% python3 -q
>>> import numpy as np
>>> np.set_printoptions(suppress=True, linewidth=120)
>>> def rd(a):
...     return np.round(a, 2) + 0
... 
>>> K = np.loadtxt("m.csv", delimiter=",")
>>> rd(K)
array([[-0.13,  0.44, -0.07, -0.31, -0.12, -0.01,  0.59, -0.3 ,  0.2 , -0.45],
       [-0.26, -0.48,  0.3 , -0.26, -0.05,  0.66,  0.12,  0.09, -0.18, -0.23],
       [-0.18,  0.18, -0.5 , -0.18, -0.5 ,  0.28, -0.53, -0.18,  0.  , -0.03],
       [-0.02,  0.17,  0.37, -0.49,  0.37, -0.21, -0.55, -0.04,  0.05, -0.32],
       [ 0.2 , -0.28,  0.26,  0.45, -0.31, -0.16, -0.15, -0.5 , -0.03, -0.48],
       [-0.42, -0.09,  0.21, -0.2 , -0.49, -0.55,  0.08,  0.21, -0.36,  0.09],
       [-0.29, -0.03,  0.  ,  0.28, -0.12, -0.04, -0.1 ,  0.56,  0.62, -0.33],
       [-0.31,  0.3 ,  0.55,  0.16, -0.13,  0.21, -0.06, -0.31,  0.31,  0.48],
       [ 0.15,  0.59,  0.22,  0.31, -0.09,  0.25, -0.06,  0.35, -0.49, -0.22],
       [ 0.68, -0.03,  0.24, -0.35, -0.46,  0.05,  0.04,  0.22,  0.27,  0.13]])
>>> q, V = np.linalg.qr(K[:, :9])[0], np.linalg.qr(K[:, 9:])[0]
>>> sv = np.linalg.svd(q.T @ V, compute_uv=False)
>>> print(rd(np.linalg.norm(q @ q.T - V @ V.T, 2)))
1.0
>>> (sv > 0.9).sum()
np.int64(0)
>>> arr = np.load("w.npy")
>>> arr
array([[-2,  0,  0,  0,  0,  2,  0, -2,  0,  0, -2, -2,  0,  0],
       [ 0,  1,  0,  0,  0,  0,  2,  0, -1,  0,  0,  0, -1,  2],
       [ 0,  0, -2,  0,  2,  0,  0,  0,  0,  0,  0,  0,  0,  0],
       [ 0,  0,  0,  1,  2,  0,  0,  0,  0,  0,  0,  0,  0,  0],
       [ 0,  0,  1, -1, -1,  0,  0,  0,  0,  1,  0,  0,  0,  0],
       [-1,  0,  0,  0,  0,  2,  0,  2,  0,  0,  0,  0,  0,  0],
       [ 0,  0,  0,  0,  0,  0,  2,  0,  0,  0,  0,  0,  1,  2],
       [-1,  0,  0,  0,  0,  0,  0,  2,  0,  0,  2, -2,  0,  0],
       [ 0,  0,  0,  0,  0,  0,  1,  0,  1,  0,  0,  0,  1, -1],
       [ 0,  0,  1,  1,  0,  0,  0,  0,  0,  0,  0,  0,  0,  0],
       [ 2,  0,  0,  0,  0,  2,  0, -2,  0,  0,  2,  1,  0,  0],
       [-2,  0,  0,  0,  0, -2,  0,  0,  0,  0,  2, -1,  0,  0],
       [ 0, -2,  0,  0,  0,  0, -2,  0,  0,  0,  0,  0,  1,  2],
       [ 0,  1,  0,  0,  0,  0,  0,  0, -2,  0,  0,  0, -1, -1]])
>>> rng = np.random.default_rng(3357)
>>> labels = rng.permutation(14)
>>> labels
array([13, 10,  4,  1,  9,  5,  0, 11,  7, 12,  6,  2,  3,  8])
>>> Y = arr[labels][:, labels]
>>> np.trace(Y)
np.int64(5)
>>> np.diag(Y)
array([-1,  2, -1,  1,  0,  2, -2, -1,  2,  1,  2, -2,  1,  1])
>>> rd(np.linalg.det(Y)), rd(np.linalg.det(arr[labels]))
(np.float64(3840.0), np.float64(3840.0))
